$ python -q
>>> import numpy as np
>>> from numpy import linalg as LA
>>> np.set_printoptions(suppress=True, linewidth=140)
>>> arr = np.load("block4.npy")
>>> arr
array([[ 1, -5, -2, -4, -2],
       [ 3, -1,  3, -2, -5],
       [ 1, -2,  5, -1, -1],
       [ 0,  3,  5,  1,  2],
       [-2,  5,  1,  4, -4]])
>>> Q, V = LA.qr(arr[:, :1])[0], LA.qr(arr[:, 1:])[0]
>>> s = LA.svd(Q.T @ V, compute_uv=False)
>>> (s > 0.9).sum()
np.int64(1)
>>> x0 = np.array([-2, -2, 0, -2, -1])
>>> h1 = np.maximum(arr @ x0, 0)
>>> np.round(np.tanh(arr @ x0), 3)
array([ 1.,  1.,  1., -1., -1.])
>>> arr.T @ h1
array([  38, -105,    4,  -87,  -66])
>>> r0, r1 = arr[1], arr[0]
>>> r0 @ r0
np.int64(48)
>>> pr = (r0 @ r1) / (r0 @ r0) * r0
>>> np.round(r1 - pr, 3)
array([-0.25 , -4.583, -3.25 , -3.167,  0.083])
>>> Y = arr / np.sqrt((arr ** 2).mean(axis=1, keepdims=True))
>>> Y[2].round(3)
array([ 0.395, -0.791,  1.976, -0.395, -0.395])
>>> LA.matrix_rank(arr - arr.mean(axis=1, keepdims=True))
np.int64(4)
>>> np.round(LA.norm(Y, axis=1), 3)
array([2.236, 2.236, 2.236, 2.236, 2.236])
>>> data = np.load("mat.npy")
>>> data
array([[0., 0., 0., 2., 0.],
       [0., 0., 0., 2., 2.],
       [0., 0., 0., 0., 1.],
       [2., 2., 0., 0., 0.],
       [0., 2., 1., 0., 0.]])
>>> Y = np.array([[2, -4, -3], [-2, -5, 2], [-5, 5, 5], [-3, 3, -1], [3, -3, -2]])
>>> data @ Y
array([[ -6.,   6.,  -2.],
       [  0.,   0.,  -6.],
       [  3.,  -3.,  -2.],
       [  0., -18.,  -2.],
       [ -9.,  -5.,   9.]])
>>> LA.matrix_rank(np.vstack([data, Y.T]))
np.int64(5)
>>> Y.T @ data.T
array([[ -6.,   0.,   3.,   0.,  -9.],
       [  6.,   0.,  -3., -18.,  -5.],
       [ -2.,  -6.,  -2.,  -2.,   9.]])
>>> np.einsum("ik,kj->ji", data, Y)
array([[ -6.,   0.,   3.,   0.,  -9.],
       [  6.,   0.,  -3., -18.,  -5.],
       [ -2.,  -6.,  -2.,  -2.,   9.]])
>>> np.einsum("ij->j", data)
array([2., 4., 1., 4., 3.])
